In [1]: import numpy as np

In [2]: np.set_printoptions(precision=3, suppress=True, linewidth=200, sign=" ")

In [3]: def rnd(a):
   ...:     return np.round(a, 3) + 0
   ...: 

In [4]: F = np.load("block17.npy")

In [5]: print(F)
[[ -9.557   6.097   2.136   2.66  -11.955   5.961   2.396   4.352  -7.531]
 [-10.819  -2.212  -0.238  -7.112  -2.477  -6.556   6.894   9.938  -5.658]
 [  8.142  -4.95   10.021   3.216   2.4     5.194  -2.457   9.261   8.596]
 [ -8.662  -6.397   4.227   0.245  -7.209   6.53    8.052  -8.802  -5.402]
 [  4.528  -9.377   5.401   3.627  -2.248  -5.754 -10.242   9.854   3.013]
 [  4.753  -6.339   6.821  -2.702   4.865  12.098  -6.429  -1.546   8.345]
 [ -9.772  -7.159  -6.919  -7.46    0.435  -5.9    -7.218  -2.959  -7.341]
 [  2.273   4.798  -6.397   1.85   -9.993  -0.341  -2.73   -8.715  12.003]
 [ -5.008   8.424   5.604  -2.533   4.753   8.18   -7.587 -10.581   2.669]
 [  0.138  -9.763   6.16  -12.323   6.274  -8.102   2.918  -0.868  -0.762]
 [  5.805  12.227   2.472  10.987  -4.522   7.142  -3.721   1.077   1.874]
 [ -9.402  -5.112  -6.756   7.516   1.586   7.801   1.828   2.614 -10.478]
 [  6.983   3.086  -2.31    8.293  -3.614  13.908  -1.131  -2.967   7.143]
 [ -1.555   0.629   5.105   1.219  -8.482  -0.906 -11.834 -12.352  -2.066]
 [  4.016 -14.355  -2.788   1.332  -3.467   1.86   -4.683  11.198  -2.337]
 [  4.678   8.109  -3.273   6.871  14.528   3.148  -2.711   2.601  -4.398]
 [ 10.342  -5.752  10.208  -8.257  -3.386  -4.829   0.457   7.209  -0.775]
 [  1.167  -5.1     8.574  -3.328  14.453   4.19    7.092   3.355   0.155]
 [ -4.697  -7.562 -10.039  10.236   0.758  -5.642   6.223   1.876  -6.368]
 [ -3.612  -3.672   7.548  -2.87   15.574  -3.657   0.251   1.544   7.063]
 [  4.336  -7.528  -0.092  -5.64   -2.017 -14.754   8.312   1.071  -0.858]
 [ -7.545  -0.604  -1.253 -16.06    4.489   4.506  -6.039   1.917  -1.622]
 [  3.706   3.349  -3.705   0.707   3.179  -3.865   9.906   6.929  13.771]
 [ -6.201   0.806   1.24    7.453  -2.551   1.958 -16.381   4.945   0.831]
 [ -3.041   3.933  -1.947  -2.346  -9.175   6.491   2.548  10.329 -11.247]
 [  3.04   -2.111   6.063  -9.756  -5.604   3.336  14.043  -3.652   1.12 ]
 [  4.203  -4.549   3.736  -7.406  -6.804 -11.201   4.683  -9.228   3.742]
 [-11.484  -6.84    1.814   4.484  -3.168 -12.2    -0.921  -5.344  -3.106]
 [  1.841  10.843 -10.881  -1.101   5.12    7.101  -6.53   -5.161   3.677]
 [ -1.55   -7.01   -1.754   0.663   6.916   7.037   7.925  -5.082  12.608]
 [  8.599   4.061  -0.239  -6.007   6.417   8.674   8.708   3.968  -8.09 ]
 [  4.476  -5.689  -2.403  12.419  -4.607   3.454   9.573  -7.864  -0.966]
 [ -0.281 -14.275   3.237  -0.353  -0.507   3.069  -5.699  -7.318  -9.479]
 [  5.921  -9.344   5.508   3.431  13.078  -5.318   4.191  -3.261  -2.829]]

In [6]: Xc = (F - F.mean(axis=0)) / F.std(axis=0)

In [7]: print(np.argwhere(np.abs(Xc) > 2))
[[ 10   1]
 [ 18   2]
 [ 19   4]
 [ 20   5]
 [ 21   3]
 [ 22   8]
 [ 23   6]
 [ 28   2]]

In [8]: rnd(Xc.std(axis=0))
Out[8]: array([ 1.,  1.,  1.,  1.,  1.,  1.,  1.,  1.,  1.])

In [9]: beta = np.linalg.lstsq(np.delete(Xc, 1, axis=1), Xc[:, 1])[0]

In [10]: rnd(1 - np.var(Xc[:, 1] - np.delete(Xc, 1, axis=1) @ beta))
Out[10]: np.float64(0.264)

In [11]: np.abs(beta).argmax()
Out[11]: np.int64(4)

In [12]: lab = F[:, 3] > np.median(F[:, 3])

In [13]: u = F[lab].mean(axis=0) - F[~lab].mean(axis=0)

In [14]: rnd(u)
Out[14]: array([ 0.965,  1.004, -2.726, 10.704, -2.198,  0.839, -2.307,  1.171,  2.601])

In [15]: lab.astype(int)
Out[15]: array([ 1,  0,  1,  0,  1,  0,  0,  1,  0,  0,  1,  1,  1,  1,  1,  1,  0,  0,  1,  0,  0,  0,  1,  1,  0,  0,  0,  1,  0,  1,  0,  1,  0,  1])

In [16]: rnd((((F - F.mean(axis=0)) @ u > 0) == lab).mean())
Out[16]: np.float64(0.941)

In [17]: np.argsort(-np.abs(u).round(6), kind="stable")
Out[17]: array([ 3,  2,  8,  6,  4,  7,  1,  0,  5])

In [18]: vec = np.array([2, 3, 3, 3, 1, 3, 0, 0, 2])

In [19]: target = F @ vec

In [20]: print(rnd(np.linalg.pinv(F) @ F))
[[ 1.  0.  0.  0.  0.  0.  0.  0.  0.]
 [ 0.  1.  0.  0.  0.  0.  0.  0.  0.]
 [ 0.  0.  1.  0.  0.  0.  0.  0.  0.]
 [ 0.  0.  0.  1.  0.  0.  0.  0.  0.]
 [ 0.  0.  0.  0.  1.  0.  0.  0.  0.]
 [ 0.  0.  0.  0.  0.  1.  0.  0.  0.]
 [ 0.  0.  0.  0.  0.  0.  1.  0.  0.]
 [ 0.  0.  0.  0.  0.  0.  0.  1.  0.]
 [ 0.  0.  0.  0.  0.  0.  0.  0.  1.]]

In [21]: rnd(np.linalg.lstsq(F, target)[0])
Out[21]: array([ 2.,  3.,  3.,  3.,  1.,  3.,  0.,  0.,  2.])

In [22]: rng = np.random.default_rng(77)

In [23]: target = target + 0.05 * rng.normal(size=34)

In [24]: rnd(target)
Out[24]: 
array([   4.452,  -83.814,   76.452,  -21.602,   -5.442,   60.688, -116.123,   18.342,   59.009,  -67.107,  109.314,  -27.74 ,   93.573,    2.462,  -42.055,   59.591,  -10.094,   30.074,  -60.396,
         14.56 ,  -79.213,  -54.138,   27.586,   21.003,  -19.394,   -4.69 ,  -49.207,  -70.587,   34.044,   25.907,   26.981,   25.736,  -45.034,    2.137])

In [25]: beta, *_ = np.linalg.lstsq(F, target)

In [26]: print(rnd(beta))
[ 2.001  3.     3.001  3.002  1.     3.001  0.001  0.001  2.001]

In [27]: print([round(float(np.linalg.norm(np.linalg.solve(F.T @ F + lam * np.eye(9), F.T @ target))), 2) for lam in (0, 1, 10, 100)])
[6.71, 6.71, 6.66, 6.29]

In [28]: rnd(np.linalg.norm(target - F @ beta))
Out[28]: np.float64(0.303)

In [29]: D = np.linalg.norm(F[:, None] - F[None], axis=-1)

In [30]: print((D + 1e9 * np.eye(34)).round(6).argmin(axis=1))
[ 24  24   5  25  14   2  21  12  28  20  12  18  10   8   4  28   9  19  11  17  26   6  29   4   0  26  20   6   8   5  17  18   3  17]

In [31]: np.linalg.matrix_rank(D ** 2)
Out[31]: np.int64(11)

In [32]: J = np.load("data.npy")

In [33]: rnd(J)
Out[33]: 
array([[ 0.032, -0.023,  0.079,  0.093, -0.028,  0.042, -0.069, -0.042,  0.   , -0.083,  0.   , -0.005],
       [-0.023,  0.017, -0.056, -0.066,  0.02 , -0.03 ,  0.05 ,  0.03 ,  0.   ,  0.06 ,  0.   ,  0.003],
       [ 0.079, -0.056,  0.191,  0.225, -0.068,  0.101, -0.169, -0.101,  0.   , -0.203,  0.   , -0.011],
       [ 0.093, -0.066,  0.225,  0.265, -0.079,  0.119, -0.199, -0.119,  0.   , -0.238,  0.   , -0.013],
       [-0.028,  0.02 , -0.068, -0.079,  0.024, -0.036,  0.06 ,  0.036,  0.   ,  0.071,  0.   ,  0.004],
       [ 0.042, -0.03 ,  0.101,  0.119, -0.036,  0.054, -0.089, -0.054,  0.   , -0.107,  0.   , -0.006],
       [-0.069,  0.05 , -0.169, -0.199,  0.06 , -0.089,  0.149,  0.089,  0.   ,  0.179,  0.   ,  0.01 ],
       [-0.042,  0.03 , -0.101, -0.119,  0.036, -0.054,  0.089,  0.054,  0.   ,  0.107,  0.   ,  0.006],
       [ 0.   ,  0.   ,  0.   ,  0.   ,  0.   ,  0.   ,  0.   ,  0.   ,  0.   ,  0.   ,  0.   ,  0.   ],
       [-0.083,  0.06 , -0.203, -0.238,  0.071, -0.107,  0.179,  0.107,  0.   ,  0.214,  0.   ,  0.012],
       [ 0.   ,  0.   ,  0.   ,  0.   ,  0.   ,  0.   ,  0.   ,  0.   ,  0.   ,  0.   ,  0.   ,  0.   ],
       [-0.005,  0.003, -0.011, -0.013,  0.004, -0.006,  0.01 ,  0.006,  0.   ,  0.012,  0.   ,  0.001]])

In [34]: Uu, sv, Vt = np.linalg.svd(J)

In [35]: V = Vt[:(sv > 1e-8).sum()]

In [36]: vec = J[4] + 2 * J[6] + rng.integers(2) * np.eye(12)[10]

In [37]: rnd(vec)
Out[37]: array([-0.167,  0.119, -0.405, -0.477,  0.143, -0.214,  0.357,  0.214,  0.   ,  0.429,  0.   ,  0.024])

In [38]: np.linalg.matrix_rank(np.vstack([J, vec]))
Out[38]: np.int64(1)

In [39]: rnd(np.diag(V.T @ V))
Out[39]: array([ 0.032,  0.017,  0.191,  0.265,  0.024,  0.054,  0.149,  0.054,  0.   ,  0.214,  0.   ,  0.001])

In [40]: rnd(V.T @ V)
Out[40]: 
array([[ 0.032, -0.023,  0.079,  0.093, -0.028,  0.042, -0.069, -0.042,  0.   , -0.083,  0.   , -0.005],
       [-0.023,  0.017, -0.056, -0.066,  0.02 , -0.03 ,  0.05 ,  0.03 ,  0.   ,  0.06 ,  0.   ,  0.003],
       [ 0.079, -0.056,  0.191,  0.225, -0.068,  0.101, -0.169, -0.101,  0.   , -0.203,  0.   , -0.011],
       [ 0.093, -0.066,  0.225,  0.265, -0.079,  0.119, -0.199, -0.119,  0.   , -0.238,  0.   , -0.013],
       [-0.028,  0.02 , -0.068, -0.079,  0.024, -0.036,  0.06 ,  0.036,  0.   ,  0.071,  0.   ,  0.004],
       [ 0.042, -0.03 ,  0.101,  0.119, -0.036,  0.054, -0.089, -0.054,  0.   , -0.107,  0.   , -0.006],
       [-0.069,  0.05 , -0.169, -0.199,  0.06 , -0.089,  0.149,  0.089,  0.   ,  0.179,  0.   ,  0.01 ],
       [-0.042,  0.03 , -0.101, -0.119,  0.036, -0.054,  0.089,  0.054,  0.   ,  0.107,  0.   ,  0.006],
       [ 0.   ,  0.   ,  0.   ,  0.   ,  0.   ,  0.   ,  0.   ,  0.   ,  0.   ,  0.   ,  0.   ,  0.   ],
       [-0.083,  0.06 , -0.203, -0.238,  0.071, -0.107,  0.179,  0.107,  0.   ,  0.214,  0.   ,  0.012],
       [ 0.   ,  0.   ,  0.   ,  0.   ,  0.   ,  0.   ,  0.   ,  0.   ,  0.   ,  0.   ,  0.   ,  0.   ],
       [-0.005,  0.003, -0.011, -0.013,  0.004, -0.006,  0.01 ,  0.006,  0.   ,  0.012,  0.   ,  0.001]])

In [41]: W1 = np.array([[1, 0, 1, 1, 0],
    ...:     [1, 1, 0, 1, 0],
    ...:     [2, 1, 2, 0, 2],
    ...:     [1, 2, 1, 2, 0],
    ...:     [1, 1, 2, 1, 0],
    ...:     [2, 2, 2, 2, 2],
    ...:     [1, 1, 1, 1, 1],
    ...:     [1, 0, 2, 0, 0],
    ...:     [0, 0, 2, 0, 1],
    ...:     [2, 0, 0, 2, 0],
    ...:     [2, 0, 2, 1, 0],
    ...:     [1, 0, 2, 2, 1]])

In [42]: beta = np.array([0, 1, 0, 0, 1])

In [43]: H = np.maximum(J @ W1 + beta, 0)

In [44]: print(np.linalg.matrix_rank(H))
3

In [45]: basis = np.array([[1, 0, 2], [0, 1, 2], [0, 0, 1], [0, 1, 1], [1, 1, 1]])

In [46]: print((H @ basis).round(6).argmax(axis=1))
[ 2  2  2  2  2  2  2  2  2  2  2  2]

In [47]: W1 @ basis
Out[47]: 
array([[  1,   1,   4],
       [  1,   2,   5],
       [  4,   3,  10],
       [  1,   4,   9],
       [  1,   2,   7],
       [  4,   6,  14],
       [  2,   3,   7],
       [  1,   0,   4],
       [  1,   1,   3],
       [  2,   2,   6],
       [  2,   1,   7],
       [  2,   3,   7]])
